$ python3 -q
>>> import numpy as np
>>> np.set_printoptions(precision=2, suppress=True, linewidth=200, floatmode="fixed")
>>> K = np.loadtxt("run4.csv", delimiter=",")
>>> print(K.round(2) + 0)
[[ 0.25 -0.06 -0.05  0.55  0.68 -0.10  0.40]
 [-0.39  0.36 -0.18  0.04  0.52  0.07 -0.64]
 [ 0.30  0.38  0.80  0.14  0.00  0.30 -0.15]
 [-0.35  0.56  0.12  0.17 -0.21 -0.64  0.27]
 [-0.49  0.22 -0.07 -0.01  0.00  0.66  0.52]
 [ 0.54  0.57 -0.38 -0.45  0.10  0.04  0.16]
 [ 0.20  0.19 -0.41  0.67 -0.47  0.22 -0.22]]
>>> left, sig = np.linalg.svd(K)
Traceback (most recent call last):
  File "<python-input-4>", line 1, in <module>
    left, sig = np.linalg.svd(K)
    ^^^^^^^^^
ValueError: too many values to unpack (expected 2)
>>> left, sig, vt = np.linalg.svd(K, full_matrices=False)
>>> print(left.shape, sig.shape, vt.shape)
(7, 7) (7,) (7, 7)
>>> print(round(float(np.sqrt((sig ** 2).sum())), 2), round(float(np.linalg.norm(K)), 2))
2.65 2.65
>>> print((sig > 1e-8).sum())
7
>>> mat = np.array([[-2.0, -2.0, 0.0, -1.0, 4.0, 0.0, 3.0],
...     [-1.0, 0.0, -2.0, -2.0, 0.0, 3.0, 1.0],
...     [-1.0, 1.0, 1.0, 0.0, 4.0, 5.0, 4.0],
...     [0.0, -1.0, 0.0, -1.0, 5.0, 2.0, 3.0],
...     [0.0, 0.0, 0.0, 0.0, 3.0, 3.0, 3.0],
...     [0.0, 0.0, 0.0, 0.0, 2.0, 0.0, 0.0],
...     [0.0, 0.0, 0.0, 0.0, 3.0, 1.0, 0.0]])
>>> t = np.radians(36)
>>> R = np.eye(7)
>>> R[4, 4] = R[2, 2] = np.cos(t)
>>> R[4, 2], R[2, 4] = -np.sin(t), np.sin(t)
>>> print(R)
[[ 1.00  0.00  0.00  0.00  0.00  0.00  0.00]
 [ 0.00  1.00  0.00  0.00  0.00  0.00  0.00]
 [ 0.00  0.00  0.81  0.00  0.59  0.00  0.00]
 [ 0.00  0.00  0.00  1.00  0.00  0.00  0.00]
 [ 0.00  0.00 -0.59  0.00  0.81  0.00  0.00]
 [ 0.00  0.00  0.00  0.00  0.00  1.00  0.00]
 [ 0.00  0.00  0.00  0.00  0.00  0.00  1.00]]
>>> Y = mat @ R.T
>>> print(np.abs(Y - mat).max(axis=0))
[0.00 0.00 2.94 0.00 1.35 0.00 0.00]
>>> print(np.allclose(np.linalg.norm(mat, axis=1), np.linalg.norm(Y, axis=1)))
True
>>> print(Y)
[[-2.00 -2.00  2.35 -1.00  3.24  0.00  3.00]
 [-1.00  0.00 -1.62 -2.00  1.18  3.00  1.00]
 [-1.00  1.00  3.16  0.00  2.65  5.00  4.00]
 [ 0.00 -1.00  2.94 -1.00  4.05  2.00  3.00]
 [ 0.00  0.00  1.76  0.00  2.43  3.00  3.00]
 [ 0.00  0.00  1.18  0.00  1.62  0.00  0.00]
 [ 0.00  0.00  1.76  0.00  2.43  1.00  0.00]]
>>> print(np.allclose(mat @ mat.T, Y @ Y.T))
True
>>> print(round(np.linalg.det(R), 2), round(float(np.trace(R)), 2))
1.0 6.62
